% python3 -q
>>> import numpy as np
>>> np.set_printoptions(suppress=True, linewidth=140)
>>> rd = lambda a: np.round(a, 2) + 0
>>> A = np.load("out15.npy")
>>> print(A)
[[-2  3 -2  1]
 [ 3 -2  3 -2]
 [-2  3 -2  3]
 [ 1 -2  3 -2]]
>>> # symmetric
>>> vals, evecs = np.linalg.eigh(A)
>>> x = np.array([-4, -5, -4, 7])
>>> print(rd(x @ A @ x / (x @ x)), rd(vals[0]), rd(vals[-1]))
-1.13 -9.1 1.41
>>> print(rd(evecs * np.maximum(vals, 0) @ evecs.T))
[[ 0.43  0.52 -0.02 -0.23]
 [ 0.52  0.82  0.38 -0.02]
 [-0.02  0.38  0.82  0.52]
 [-0.23 -0.02  0.52  0.43]]
>>> E = np.loadtxt("test8.csv", delimiter=",")
>>> print(E)
[[1. 2. 0. 0.]
 [2. 5. 0. 0.]
 [0. 0. 1. 2.]
 [0. 0. 2. 5.]]
>>> low = np.linalg.cholesky(E)
>>> print(low @ low.T)
[[1. 2. 0. 0.]
 [2. 5. 0. 0.]
 [0. 0. 1. 2.]
 [0. 0. 2. 5.]]
>>> print(np.diag(low) ** 2)
[1. 1. 1. 1.]
>>> print(rd(E / np.sqrt(np.outer(np.diag(E), np.diag(E)))))
[[1.   0.89 0.   0.  ]
 [0.89 1.   0.   0.  ]
 [0.   0.   1.   0.89]
 [0.   0.   0.89 1.  ]]
>>> print(low)
[[1. 0. 0. 0.]
 [2. 1. 0. 0.]
 [0. 0. 1. 0.]
 [0. 0. 2. 1.]]
>>> print(np.linalg.eigvalsh(E).min() > 0)
True
>>> M2 = low / np.linalg.norm(low, axis=1, keepdims=True)
>>> G = M2 @ M2.T
>>> print(rd(G[2]))
[0.   0.   1.   0.89]
>>> print(rd(np.linalg.norm(M2, axis=1)))
[1. 1. 1. 1.]
>>> print(rd(G))
[[1.   0.89 0.   0.  ]
 [0.89 1.   0.   0.  ]
 [0.   0.   1.   0.89]
 [0.   0.   0.89 1.  ]]
>>> print(np.argwhere(np.triu(np.abs(G) > 0.95, 1)))
[]
>>> print(np.degrees(np.arccos(np.clip(G[2, 1], -1, 1))))
90.0
>>> u = np.array([3, 1, 1]) + 0.5
>>> data = np.eye(3) - 2 * np.outer(u, u) / (u @ u)
>>> print(rd(data))
[[-0.46 -0.63 -0.63]
 [-0.63  0.73 -0.27]
 [-0.63 -0.27  0.73]]
>>> vals, evecs = np.linalg.eigh(data)
>>> x = np.array([-1, 1, 0])
>>> print(rd(evecs * np.maximum(vals, 0) @ evecs.T))
[[ 0.27 -0.31 -0.31]
 [-0.31  0.87 -0.13]
 [-0.31 -0.13  0.87]]
>>> print(rd(x @ data @ x))
1.52
>>> print(rd(np.linalg.eigvalsh(data[1:, 1:])))
[0.46 1.  ]
>>> X = np.array([[-2, 1, 2, 1], [0, -2, -1, 0], [0, 0, 2, -1], [0, 0, 0, 2]])
>>> print(X)
[[-2  1  2  1]
 [ 0 -2 -1  0]
 [ 0  0  2 -1]
 [ 0  0  0  2]]
>>> print(np.trace(X))
0
>>> print(rd(np.abs(np.linalg.eigvals(X)).max()))
2.0
>>> print(np.allclose(X @ X.T, X.T @ X))
False
>>> F = np.array([[-4, -5, 5], [-5, -5, 1], [1, -3, -3], [-3, 1, 1]])
>>> F[-1] = F[0] + 2 * F[1]
>>> print(F)
[[ -4  -5   5]
 [ -5  -5   1]
 [  1  -3  -3]
 [-14 -15   7]]
>>> x = np.array([-1, -1, -3])
>>> rhs = F @ x
>>> print(rd(np.linalg.lstsq(F, rhs)[0]))
[-1. -1. -3.]
>>> print(rhs)
[-6  7 11  8]
>>> print(rd(np.linalg.solve(F.T @ F, F.T @ rhs)))
[-1. -1. -3.]
>>> rng = np.random.default_rng(250186)
>>> rhs = rhs + 0.02 * rng.normal(size=4)
>>> print(rd(rhs))
[-6.02  7.01 11.    8.03]
>>> coef, *_ = np.linalg.lstsq(F, rhs)
>>> print([round(float(np.linalg.norm(np.linalg.solve(F.T @ F + lam * np.eye(3), F.T @ rhs))), 2) for lam in (0, 1, 10, 100)])
[3.32, 3.09, 2.14, 0.63]
>>> print(coef.round())
[-1. -1. -3.]
>>> print(rd(coef))
[-1.01 -1.   -3.01]
>>> Q, evecs = np.linalg.qr(F[:, :1])[0], np.linalg.qr(F[:, 1:])[0]
>>> sig = np.linalg.svd(Q.T @ evecs, compute_uv=False)
>>> print(rd(sig))
[0.98]
>>> x = np.array([7, 2, 3])
>>> h1 = np.maximum(F @ x, 0)
>>> print(F * (h1 > 1e-9)[:, None])
[[0 0 0]
 [0 0 0]
 [0 0 0]
 [0 0 0]]
>>> print(np.maximum(F @ (3 * x), 0))
[0 0 0 0]
>>> print(np.flatnonzero(h1 > 1e-9))
[]
>>> print(np.maximum(F @ x, 0) - np.maximum(-F @ x, 0))
[ -23  -42   -8 -107]
>>> print(rd(np.tanh(F @ x)))
[-1. -1. -1. -1.]
>>> vals, evecs = np.linalg.eigvalsh(data)
Traceback (most recent call last):
  File "<python-input-63>", line 1, in <module>
    vals, evecs = np.linalg.eigvalsh(data)
    ^^^^^^^^^^^
ValueError: too many values to unpack (expected 2)
>>> vals, evecs = np.linalg.eigh(data)
>>> print(vals.sum(), np.trace(data))
1.0 1.0
>>> print(rd(evecs.T @ evecs))
[[1. 0. 0.]
 [0. 1. 0.]
 [0. 0. 1.]]
>>> print(rd(evecs @ np.diag(vals) @ evecs.T))
[[-0.46 -0.63 -0.63]
 [-0.63  0.73 -0.27]
 [-0.63 -0.27  0.73]]
>>> P = F @ np.linalg.solve(F.T @ F, F.T)
>>> print(rd(np.trace(P)))
3.0
>>> print(rd(P @ F[:, 1]))
[ -5.  -5.  -3. -15.]
>>> print(rd(np.diag(P)))
[0.83 0.33 1.   0.83]
>>> m1 = np.load("layer2.npy")
>>> print(m1)
[[-2  0  0]
 [ 0  0  0]
 [ 0  0  0]]
>>> print(np.argsort(-np.linalg.norm(m1, axis=0).round(6), kind="stable")[:3])
[0 1 2]
>>> print([round(float(x), 2) for x in np.linalg.svd(m1, compute_uv=False)[:3]])
[2.0, 0.0, 0.0]
>>> print(np.linalg.matrix_rank(m1, rtol=0.1))
1
>>> print(np.linalg.cond(m1) > 100)
True
>>> print(np.allclose(m1 @ m1.T, m1.T @ m1))
True
>>> assert m1 == m1.T
Traceback (most recent call last):
  File "<python-input-79>", line 1, in <module>
    assert m1 == m1.T
           ^^^^^^^^^^
ValueError: The truth value of an array with more than one element is ambiguous. Use a.any() or a.all()
>>> print(np.trace(m1))
-2
>>> print((m1 - m1.T) / 2)
[[0. 0. 0.]
 [0. 0. 0.]
 [0. 0. 0.]]
>>> print(m1 @ m1)
[[4 0 0]
 [0 0 0]
 [0 0 0]]
>>> Uu, sig, vt = np.linalg.svd(m1)
>>> print(np.argmax(sig[:-1] / (sig[1:] + 1e-6)) + 1)
1
>>> print(sig)
[2. 0. 0.]
>>> M2 = Uu[:, :1] @ np.diag(sig[:1]) @ vt[:1]
>>> print(rd(np.linalg.norm(m1 - M2, 2)), sig[1])
0.0 0.0
>>> u = np.array([4, 2, 4])
>>> print(np.cross(m1[2, :3], m1[1, :3]))
[0 0 0]
>>> print(np.array([np.convolve(row, u, "same") for row in m1]))
[[-4 -8  0]
 [ 0  0  0]
 [ 0  0  0]]
>>> print(np.correlate(m1[2], m1[1], "full"))
[0 0 0 0 0]
>>> feats = np.loadtxt("w.csv", delimiter=",")
>>> print(feats)
[[0.6 0.2 0.2]
 [0.  1.  0. ]
 [0.4 0.4 0.2]]
>>> Uu, sig, vt = np.linalg.svd(feats)
>>> print(np.argmax(sig[:-1] / (sig[1:] + 1e-6)) + 1)
2
>>> M2 = Uu[:, :2] @ np.diag(sig[:2]) @ vt[:2]
>>> print(rd(M2))
[[0.59 0.2  0.23]
 [0.   1.   0.01]
 [0.41 0.4  0.16]]
>>> print(rd(np.linalg.norm(feats - M2) / np.linalg.norm(feats)))
0.04
>>> print(rd(np.linalg.norm(feats - M2, 2)), rd(sig[2]))
0.05 0.05
>>> print(np.linalg.matrix_rank(M2))
2
>>> print(np.linalg.matrix_rank(feats, rtol=0.05))
2
>>> print(rd(np.linalg.norm(M2[1], 1)), rd(np.linalg.norm(M2[1], np.inf)))
1.01 1.0
>>> print(np.linalg.norm(M2, axis=1).argmax())
1
>>> print(rd(np.linalg.norm(M2, 2)))
1.15
>>> print(rd(feats - feats[0]))
[[ 0.   0.   0. ]
 [-0.6  0.8 -0.2]
 [-0.2  0.2  0. ]]
>>> print(np.unravel_index(np.abs(feats).argmax(), feats.shape))
(np.int64(1), np.int64(1))
>>> print(rd(feats.mean(axis=0)))
[0.33 0.53 0.13]
>>> print(np.linalg.matrix_rank(feats))
3
>>> print(np.abs(feats).max())
1.0
>>> print(feats.sum(axis=1))
[1. 1. 1.]
>>> print(rd(np.linalg.norm(feats)))
1.34
>>> np.linalg.rank(feats)
Traceback (most recent call last):
  File "<python-input-112>", line 1, in <module>
    np.linalg.rank(feats)
    ^^^^^^^^^^^^^^
AttributeError: module 'numpy.linalg' has no attribute 'rank'
>>> print(rd(np.linalg.svd(feats, compute_uv=False)))
[1.15 0.69 0.05]
>>> K = np.array([[3, 1, -1, 2], [-3, 1, -3, 1], [-1, -3, -3, 3], [-3, 0, -2, -2]])
>>> print(rd(np.linalg.norm(K, axis=0)))
[5.29 3.32 4.8  4.24]
>>> print(rd(np.linalg.norm(K) ** 2 / np.linalg.norm(K, 2) ** 2))
1.9
>>> idx = rng.permutation(4)
>>> print(idx)
[2 1 0 3]
>>> M2 = K[idx][:, idx]
>>> print(np.allclose(M2, K))
False
>>> print(rd(np.sort(np.abs(np.linalg.eigvals(M2)))))
[3.08 3.08 3.62 3.62]
>>> print(rd(np.linalg.det(M2)), rd(np.linalg.det(K[idx])))
124.0 -124.0
>>> M2 = K + rng.integers(-2, 3, (4, 3)) @ rng.integers(-2, 3, (3, 4))
>>> print(M2)
[[ 7  2  3  3]
 [ 1 -1 -1 11]
 [ 3 -1  1  1]
 [-3  2  0 -8]]
>>> print(np.linalg.matrix_rank(M2 - K, tol=1e-8))
3
>>> print(np.abs(M2 - K).sum(axis=1))
[10 18 12 10]
>>> print(rd(np.linalg.svd(M2 - K, compute_uv=False)))
[12.72  8.93  0.62  0.  ]
>>> print(K.reshape(2, -1))
[[ 3  1 -1  2 -3  1 -3  1]
 [-1 -3 -3  3 -3  0 -2 -2]]
>>> print(K.ravel(order="F"))
[ 3 -3 -1 -3  1  1 -3  0 -1 -3 -3 -2  2  1  3 -2]
>>> print(K.reshape(-1, 2))
[[ 3  1]
 [-1  2]
 [-3  1]
 [-3  1]
 [-1 -3]
 [-3  3]
 [-3  0]
 [-2 -2]]
>>> T = K.reshape(4, 2, -1)
>>> print(np.einsum("ihd,ihd->ih", T, T))
[[10  5]
 [10 10]
 [10 18]
 [ 9  8]]
>>> print(np.einsum("ihd,jhd->hij", T, T).shape)
(2, 4, 4)
>>> print(T.transpose(1, 0, 2))
[[[ 3  1]
  [-3  1]
  [-1 -3]
  [-3  0]]

 [[-1  2]
  [-3  1]
  [-3  3]
  [-2 -2]]]
>>> print(T.sum(axis=1))
[[ 2  3]
 [-6  2]
 [-4  0]
 [-5 -2]]
